In [1]: import numpy as np

In [2]: import numpy.linalg as la

In [3]: np.set_printoptions(precision=2, suppress=True, linewidth=140, sign=" ")

In [4]: K = np.load("w.npy")

In [5]: K
Out[5]: 
array([[ 2.01, 12.  , 13.99, 18.01],
       [ 2.99, 17.99, 21.02, 27.  ],
       [-1.  , -6.03, -7.01, -9.01]])

In [6]: other = np.array([[-2, 0], [-2, 0], [-1, 1], [0, 0]])

In [7]: np.vstack([K, other.T]).shape
Out[7]: (5, 4)

In [8]: np.einsum("ik,kj->ij", K, other)
Out[8]: 
array([[-42.01,  13.99],
       [-62.98,  21.02],
       [ 21.07,  -7.01]])

In [9]: np.einsum("ij->j", K)
Out[9]: array([  4.  ,  23.96,  28.  ,  36.  ])

In [10]: la.matrix_rank(K, rtol=0.1)
Out[10]: np.int64(1)

In [11]: np.argsort(-la.norm(K, axis=0).round(6), kind="stable")[:3]
Out[11]: array([ 3,  2,  1])

In [12]: A = np.loadtxt("data.csv", delimiter=",")

In [13]: A
Out[13]: 
array([[ 1.23,  0.74,  1.2 , -0.7 ],
       [-1.42,  0.21,  0.61, -1.25],
       [-0.09, -1.45,  1.29,  0.5 ],
       [ 0.66, -1.15, -0.73, -1.31]])

In [14]: u = np.array([2, -1, 1, 1])

In [15]: other = A + np.outer(u, np.eye(4)[0])

In [16]: other
Out[16]: 
array([[ 3.23,  0.74,  1.2 , -0.7 ],
       [-2.42,  0.21,  0.61, -1.25],
       [ 0.91, -1.45,  1.29,  0.5 ],
       [ 1.66, -1.15, -0.73, -1.31]])

In [17]: arr = np.load("x.npy")

In [18]: arr
Out[18]: 
array([[ 0.5 ,  0.5 ,  0.  ,  0.  ],
       [ 0.  ,  1.  ,  0.  ,  0.  ],
       [ 0.33,  0.33,  0.33,  0.  ],
       [ 0.  ,  0.  ,  0.  ,  1.  ]])

In [19]: np.flatnonzero(la.matrix_power((arr != 0) + (arr.T != 0) + np.eye(4), 4)[3])
Out[19]: array([ 3])

In [20]: (arr != 0).astype(int)
Out[20]: 
array([[ 1,  1,  0,  0],
       [ 0,  1,  0,  0],
       [ 1,  1,  1,  0],
       [ 0,  0,  0,  1]])

In [21]: round(la.det(arr), 2)
Out[21]: np.float64(0.17)

In [22]: other = arr / la.norm(arr, axis=1, keepdims=True)

In [23]: gram = other @ other.T

In [24]: gram[3]
Out[24]: array([ 0.,  0.,  0.,  1.])

In [25]: la.norm(other, axis=1)
Out[25]: array([ 1.,  1.,  1.,  1.])

In [26]: np.argwhere(np.triu(np.abs(gram) > 0.95, 1))
Out[26]: array([], shape=(0, 2), dtype=int64)

In [27]: (gram - 2 * np.eye(4)).round(6).argmax(axis=1)
Out[27]: array([ 2,  0,  0,  0])

In [28]: np.round(la.det(2 * arr), 2), round(la.det(arr), 2)
Out[28]: (np.float64(2.67), np.float64(0.17))

In [29]: np.round(np.einsum("ii->", arr), 2)
Out[29]: np.float64(2.83)

In [30]: round(np.einsum("ij,ji->", arr, arr), 2)
Out[30]: np.float64(2.36)

In [31]: np.kron(np.eye(2, dtype=int), arr)
Out[31]: 
array([[ 0.5 ,  0.5 ,  0.  ,  0.  ,  0.  ,  0.  ,  0.  ,  0.  ],
       [ 0.  ,  1.  ,  0.  ,  0.  ,  0.  ,  0.  ,  0.  ,  0.  ],
       [ 0.33,  0.33,  0.33,  0.  ,  0.  ,  0.  ,  0.  ,  0.  ],
       [ 0.  ,  0.  ,  0.  ,  1.  ,  0.  ,  0.  ,  0.  ,  0.  ],
       [ 0.  ,  0.  ,  0.  ,  0.  ,  0.5 ,  0.5 ,  0.  ,  0.  ],
       [ 0.  ,  0.  ,  0.  ,  0.  ,  0.  ,  1.  ,  0.  ,  0.  ],
       [ 0.  ,  0.  ,  0.  ,  0.  ,  0.33,  0.33,  0.33,  0.  ],
       [ 0.  ,  0.  ,  0.  ,  0.  ,  0.  ,  0.  ,  0.  ,  1.  ]])

In [32]: round(float(la.det(arr.T)), 2)
Out[32]: 0.17

In [33]: round(la.det(arr[::-1]), 2)
Out[33]: np.float64(0.17)

In [34]: round(la.eigvals(arr).sum().real, 2)
Out[34]: np.float64(2.83)

In [35]: np.poly(arr)
Out[35]: array([ 1.  , -2.83,  2.83, -1.17,  0.17])

In [36]: u, v = arr[0], arr[1]

In [37]: u @ v
Out[37]: np.float64(0.5)

In [38]: u @ u
Out[38]: np.float64(0.5)

In [39]: p = (u @ v) / (u @ u) * u

In [40]: np.outer(u, v)
Out[40]: 
array([[ 0. ,  0.5,  0. ,  0. ],
       [ 0. ,  0.5,  0. ,  0. ],
       [ 0. ,  0. ,  0. ,  0. ],
       [ 0. ,  0. ,  0. ,  0. ]])

In [41]: p
Out[41]: array([ 0.5,  0.5,  0. ,  0. ])

In [42]: (v - p) @ u
Out[42]: np.float64(0.0)

In [43]: u = np.array([3, -1, 2])

In [44]: rng = np.random.default_rng(75)

In [45]: M = np.outer(rng.normal(size=25), u) + 0.05 * rng.normal(size=(25, 3))

In [46]: M
Out[46]: 
array([[-3.29,  1.14, -2.25],
       [ 1.19, -0.45,  0.83],
       [ 1.19, -0.43,  0.83],
       [ 1.33, -0.45,  0.82],
       [ 1.49, -0.54,  1.03],
       [ 0.11, -0.04,  0.07],
       [ 1.23, -0.45,  0.88],
       [ 3.1 , -1.01,  2.13],
       [ 5.63, -1.82,  3.69],
       [-0.57,  0.1 , -0.26],
       [-2.36,  0.83, -1.67],
       [-4.19,  1.39, -2.88],
       [ 0.84, -0.32,  0.52],
       [-0.54,  0.21, -0.34],
       [ 4.78, -1.6 ,  3.25],
       [-3.91,  1.34, -2.63],
       [-1.49,  0.47, -1.06],
       [-2.6 ,  0.94, -1.77],
       [ 0.57, -0.09,  0.38],
       [-0.58,  0.14, -0.42],
       [-2.55,  0.79, -1.63],
       [-1.74,  0.58, -1.2 ],
       [ 3.06, -1.01,  2.06],
       [ 3.74, -1.27,  2.58],
       [ 1.81, -0.56,  1.19]])

In [47]: gram = M.T @ M

In [48]: la.svd(M, compute_uv=False) ** 2
Out[48]: array([ 264.84,    0.06,    0.03])

In [49]: np.allclose(gram, gram.T)
Out[49]: True

In [50]: lab = M[:, 1] > np.median(M[:, 1])

In [51]: u = M[lab].mean(axis=0) - M[~lab].mean(axis=0)

In [52]: np.argsort(-np.abs(u).round(6), kind="stable")
Out[52]: array([ 0,  2,  1])

In [53]: lab.astype(int)
Out[53]: array([ 1,  0,  0,  0,  0,  1,  0,  0,  0,  1,  1,  1,  0,  1,  0,  1,  1,  1,  0,  1,  1,  1,  0,  0,  0])

In [54]: ((M - M.mean(axis=0)) @ u > 0).astype(int)
Out[54]: array([ 1,  0,  0,  0,  0,  1,  0,  0,  0,  1,  1,  1,  0,  1,  0,  1,  1,  1,  0,  1,  1,  1,  0,  0,  0])

In [55]: u
Out[55]: array([-4.28,  1.43, -2.89])

In [56]: x0 = np.array([-2, 0, -1])

In [57]: h1 = np.maximum(M @ x0, 0)

In [58]: h1
Out[58]: 
array([  8.83,   0.  ,   0.  ,   0.  ,   0.  ,   0.  ,   0.  ,   0.  ,   0.  ,   1.4 ,   6.39,  11.27,   0.  ,   1.42,   0.  ,  10.45,
         4.05,   6.98,   0.  ,   1.58,   6.73,   4.68,   0.  ,   0.  ,   0.  ])

In [59]: M.T @ h1
Out[59]: array([-184.27,   62.15, -125.27])

In [60]: np.maximum(M @ (3 * x0), 0)
Out[60]: 
array([ 26.49,   0.  ,   0.  ,   0.  ,   0.  ,   0.  ,   0.  ,   0.  ,   0.  ,   4.21,  19.16,  33.81,   0.  ,   4.25,   0.  ,  31.36,
        12.14,  20.94,   0.  ,   4.74,  20.2 ,  14.03,   0.  ,   0.  ,   0.  ])

In [61]: Xs = M - M.mean(axis=0)

In [62]: V = la.svd(Xs)[2][:1]

In [63]: other = Xs - Xs @ V.T @ V

In [64]: (Xs @ V.T).std(axis=0)
Out[64]: array([ 3.24])

In [65]: X = np.load("dump.npy")

In [66]: X
Out[66]: 
array([[-1.51, -0.36, -0.37],
       [-0.36, -0.4 , -0.65],
       [-0.37, -0.65, -1.09]])

In [67]: Uu, sig, vt = la.svd(X)

In [68]: sig.round(2) + 0
Out[68]: array([ 2.,  1.,  0.])

In [69]: other = Uu[:, :2] @ np.diag(sig[:2]) @ vt[:2]

In [70]: la.matrix_rank(other)
Out[70]: np.int64(2)

In [71]: round(float(la.norm(X - other, 2)), 2), np.round(sig[2], 2)
Out[71]: (0.0, np.float64(0.0))

In [72]: la.matrix_rank(X, rtol=0.05)
Out[72]: np.int64(2)

In [73]: theta = np.radians(45)

In [74]: R = np.eye(4)

In [75]: R[1, 1] = R[0, 0] = np.cos(theta)

In [76]: R[1, 0], R[0, 1] = -np.sin(theta), np.sin(theta)

In [77]: R
Out[77]: 
array([[ 0.71,  0.71,  0.  ,  0.  ],
       [-0.71,  0.71,  0.  ,  0.  ],
       [ 0.  ,  0.  ,  1.  ,  0.  ],
       [ 0.  ,  0.  ,  0.  ,  1.  ]])

In [78]: other = arr @ R.T

In [79]: np.abs(other - arr).max(axis=0)
Out[79]: array([ 0.71,  0.5 ,  0.  ,  0.  ])

In [80]: np.allclose(la.norm(arr, axis=1), la.norm(other, axis=1))
Out[80]: True

In [81]: np.allclose(arr @ arr.T, other @ other.T)
Out[81]: True

In [82]: la.svd(arr, compute_uv=False), la.svd(other, compute_uv=False)
Out[82]: (array([ 1.22,  1.  ,  0.52,  0.26]), array([ 1.22,  1.  ,  0.52,  0.26]))

In [83]: round(np.trace(la.pinv(X) @ X), 2)
Out[83]: np.float64(2.0)

In [84]: np.allclose(X[:-1].T @ la.lstsq(X[:-1].T, X[-1])[0], X[-1])
Out[84]: True

In [85]: np.unique(X.round(6), axis=0).shape
Out[85]: (3, 3)
